$ python -q
>>> import numpy as np
>>> np.set_printoptions(precision=1, suppress=True, linewidth=120)
>>> arr = np.loadtxt("a.csv", delimiter=",")
>>> print(arr)
[[ 0.  0.  0.  0.  0.  0.  3. -3. -1.  0.  0.  0.  3.]
 [ 0.  0.  0.  0.  0.  0.  2. -3.  0. -1.  1.  2. -2.]
 [ 0.  0.  0.  0.  0.  0. -2.  1.  0.  1.  2.  2. -2.]
 [ 0.  0.  0.  0.  0.  0. -2.  2. -3.  2. -1.  3. -2.]
 [ 0.  0.  0.  0.  0.  0. -3.  3. -1.  0. -1. -2.  1.]
 [ 0.  0.  0.  0.  0.  0. -1.  1.  0.  0. -3. -2. -3.]
 [ 3.  2. -2. -2. -3. -1.  0.  0.  0.  0.  0.  0.  0.]
 [-3. -3.  1.  2.  3.  1.  0.  0.  0.  0.  0.  0.  0.]
 [-1.  0.  0. -3. -1.  0.  0.  0.  0.  0.  0.  0.  0.]
 [ 0. -1.  1.  2.  0.  0.  0.  0.  0.  0.  0.  0.  0.]
 [ 0.  1.  2. -1. -1. -3.  0.  0.  0.  0.  0.  0.  0.]
 [ 0.  2.  2.  3. -2. -2.  0.  0.  0.  0.  0.  0.  0.]
 [ 3. -2. -2. -2.  1. -3.  0.  0.  0.  0.  0.  0.  0.]]
>>> # equal to its transpose
>>> B = arr / np.sqrt((arr ** 2).mean(axis=1, keepdims=True))
>>> print(B[0])
[ 0.   0.   0.   0.   0.   0.   2.  -2.  -0.7  0.   0.   0.   2. ]
>>> print(np.linalg.matrix_rank(arr - arr.mean(axis=1, keepdims=True)))
12
>>> vals, vecs = np.linalg.eigh(arr)
>>> print(np.unique(vals.round(6) + 0, return_counts=True)[1])
[1 1 1 1 1 1 1 1 1 1 1 1 1]
>>> print(np.linalg.eigvalsh(arr + 4 * np.eye(13)))
[-4.7 -2.4 -0.6  0.2  2.8  3.2  4.   4.8  5.2  7.8  8.6 10.4 12.7]
>>> print((vals > 1e-8).sum(), (vals < -1e-8).sum())
6 6
>>> print(vals.round(1) + 0)
[-8.7 -6.4 -4.6 -3.8 -1.2 -0.8  0.   0.8  1.2  3.8  4.6  6.4  8.7]
>>> print(np.round(np.linalg.eigvalsh(arr @ arr), 1) + 0)
[ 0.   0.6  0.6  1.3  1.3 14.2 14.2 20.9 20.9 40.7 40.7 75.4 75.4]
>>> print(np.round(np.abs(vecs[:, -1]), 1) + 0)
[0.4 0.2 0.2 0.3 0.3 0.2 0.4 0.4 0.1 0.1 0.1 0.  0.2]
>>> print(round(vals.sum(), 1), np.trace(arr))
-0.0 0.0
>>> rank = np.linalg.matrix_rank(arr)
>>> print(rank)
12
>>> ns = np.linalg.svd(arr)[2][rank:].T
>>> print(np.allclose(arr @ ns, 0))
True
>>> m1 = np.loadtxt("out17.csv", delimiter=",")
>>> print(m1)
[[-2.1 -2.1 -4.4  3.5 -3.5 -2.2 -2.3  7.2 -0.1 -2.5 -7.3  2.   3.  -0.8  2.3]
 [ 1.3 -1.2 -2.6  2.3 -2.6 -1.4 -6.5  6.9  0.1 -0.8 -7.5  1.5  3.5 -1.8  1.4]
 [ 1.8  3.3 -6.4  3.1  0.4 -4.7  6.4  7.1 -6.9 -1.8  3.6 -6.   0.2 -0.3 -4.1]
 [-1.2  0.4 -4.1  2.1 -1.3 -4.7 -6.   6.8 -0.2  0.  -7.3  1.4  1.9 -1.2  0.6]
 [ 0.9 -1.1 -4.2  2.9 -1.5 -1.6 -7.6  7.4 -1.5 -1.9 -7.7  2.1  3.9  1.2  0.2]
 [-0.9  2.7 -3.9  4.5  0.6 -5.   5.   6.2 -7.7 -4.   3.7 -5.1 -0.7 -1.  -3.8]
 [-0.6 -1.8 -2.7  4.7 -0.9 -2.9 -8.3  6.   0.1 -2.3 -9.   0.9  4.1 -1.2  2.6]
 [-1.2 -2.2 -4.2  4.5 -2.2 -1.7 -6.   8.3  1.1 -1.2 -8.1  1.6  3.  -0.4  2. ]
 [ 0.5 -1.5 -5.1  6.4 -2.3 -4.8 -6.9  7.6  0.3 -1.3 -9.3  0.8  4.4  0.6  0.1]
 [-2.2 -1.6 -3.   5.2 -2.  -1.5 -7.9  5.7  0.2  0.  -6.1  1.1  3.9  0.6  1.4]
 [ 2.5  1.2 -3.8  4.1  0.7 -3.2  4.8  6.1 -6.7 -2.6  2.3 -4.  -0.2  1.3 -4.8]
 [ 2.1  1.6 -2.8  3.1  0.  -5.6  5.4  5.8 -6.4 -2.1  4.4 -3.8 -1.6 -0.6 -4. ]
 [ 2.5  0.7 -5.5  5.4  1.5 -5.   4.1  7.8 -7.5 -3.5  3.8 -5.2  0.  -1.1 -2.7]
 [ 0.3 -2.3 -3.8  4.6 -2.8 -1.5 -7.   7.8 -0.9 -0.2 -9.1  1.   5.1 -0.6  0.5]
 [-0.9 -1.  -3.6  4.7 -1.2 -1.2 -6.2  7.5 -1.  -1.1 -7.2  1.7  3.5 -0.4  0.5]
 [ 0.8  0.8 -7.5  3.3 -0.8 -3.4  4.5  4.7 -4.5 -1.7  2.7 -3.9 -0.4  0.1 -4.8]
 [ 0.7 -0.3 -5.2  4.  -0.7 -5.3  4.9  6.6 -6.2 -3.3  3.6 -4.5  1.3  0.5 -4.2]
 [ 1.7  2.6 -4.6  4.4 -0.8 -3.6  4.7  6.4 -6.1 -2.5  2.2 -6.4 -1.5 -1.  -5. ]
 [ 1.   0.4 -4.6  4.5  0.8 -4.7  4.5  8.6 -6.5 -3.3  1.3 -4.   0.9 -1.1 -3.3]
 [-0.6  2.6 -4.5  4.1  1.2 -6.   5.5  9.  -6.6 -3.8  3.7 -5.3  0.2 -0.8 -4.9]
 [-2.9 -1.1 -4.7  2.7 -1.4 -2.7 -6.7  8.8 -0.6 -1.4 -6.2  2.   4.6 -0.5  1.9]]
>>> B = np.c_[m1[:, :10] @ np.array([[4, 4, 3, 5, 0, 0, 1, 4, 4, 4],
...     [3, 3, 1, 0, 4, 5, 2, 3, 3, 4],
...     [0, 3, 5, 4, 5, 1, 4, 3, 4, 4],
...     [0, 4, 0, 4, 5, 3, 5, 1, 3, 4],
...     [5, 4, 2, 4, 1, 0, 2, 2, 0, 2],
...     [0, 4, 2, 2, 4, 3, 3, 2, 3, 4],
...     [3, 1, 3, 0, 5, 3, 5, 0, 0, 5],
...     [0, 3, 1, 0, 4, 3, 4, 0, 2, 5],
...     [1, 0, 3, 2, 4, 2, 0, 1, 1, 5],
...     [4, 2, 4, 1, 0, 2, 1, 5, 2, 0]]), np.array([-2, -2, -1, -3, -2, 2, -3, 3, 1, -2, -1, -2, 0, 0, 2, -3, 3, -2, 2, -2, 1])]
>>> print(B)
[[-49.2 -22.4 -51.8 -35.2  -8.3  -1.5  -5.2 -48.4 -19.1 -12.2  -2. ]
 [-34.   -0.4 -33.8  -8.5 -19.   -6.1 -15.1 -15.8   6.2  -9.1  -2. ]
 [ 24.2  17.2 -33.5 -27.6  11.1  28.4  43.6 -23.5  -9.6  22.2  -1. ]
 [-28.3 -17.1 -47.5 -29.  -32.1  -7.9 -25.8 -26.  -14.4 -29.6  -3. ]
 [-39.1  -2.3 -53.1 -14.8 -33.2 -13.2 -21.7 -26.6  -3.1 -23.9  -2. ]
 [ -1.2   8.8 -46.2 -29.1  13.4  18.3  43.4 -39.2 -15.9   8.3   2. ]
 [-46.3  -7.2 -52.5  -6.5 -26.8 -17.6 -21.8 -30.2  -5.7 -26.   -3. ]
 [-44.1  -5.1 -45.8 -16.   -8.7  -0.1  -7.4 -32.2  -4.5  -6.6   3. ]
 [-39.6  -7.3 -57.1 -11.8 -23.9  -7.7 -15.3 -31.8  -5.2 -17.6   1. ]
 [-47.1  -6.6 -47.6 -12.8 -19.3  -6.1 -16.6 -24.2  -2.9 -26.4  -2. ]
 [ 14.4  26.5 -25.3  -5.9  15.8  19.   47.8 -18.4   1.4  25.6  -1. ]
 [ 14.6  13.4 -22.9 -14.4  10.1  14.3  40.9 -20.2  -4.5  17.6  -2. ]
 [ 10.4  23.7 -42.7 -10.4   5.5  12.9  45.1 -31.   -7.6  17.4   0. ]
 [-42.4   0.1 -45.7 -11.5 -21.4  -5.8 -10.6 -23.    2.7 -16.9   0. ]
 [-36.6   5.9 -45.  -10.4  -9.5   1.6  -1.9 -24.    1.3  -8.9   2. ]
 [  3.8  -5.3 -44.8 -33.5  -8.9  11.4  16.7 -35.  -23.2  -2.1  -3. ]
 [ -6.3  -3.6 -46.7 -30.4  -3.    4.9  29.6 -44.4 -22.4   0.7   3. ]
 [  8.6  19.7 -31.9 -17.4  18.9  26.9  44.7 -22.2   0.3  25.4  -2. ]
 [  3.   17.5 -38.  -17.9  14.   16.5  47.  -34.9  -9.7  21.    2. ]
 [  6.1  14.  -40.8 -28.8  22.7  25.5  51.2 -39.2 -14.5  24.3  -2. ]
 [-48.2 -17.7 -60.2 -36.1 -27.3  -7.9 -21.  -42.1 -19.5 -30.1   1. ]]
>>> print(np.round(np.linalg.norm(B - m1 @ np.linalg.lstsq(m1, B)[0], axis=0), 1) + 0)
[0.  0.  0.  0.  0.  0.  0.  0.  0.  0.  7.5]
>>> print(np.linalg.matrix_rank(B))
11
>>> print(np.linalg.norm(np.linalg.qr(m1)[0].T @ B, axis=0) ** 2 / ((B ** 2).sum(axis=0) + 1e-12))
[1.  1.  1.  1.  1.  1.  1.  1.  1.  1.  0.4]
>>> print(np.round(np.linalg.lstsq(m1, B[:, 0])[0], 1) + 0)
[4. 3. 0. 0. 5. 0. 3. 0. 1. 4. 0. 0. 0. 0. 0.]
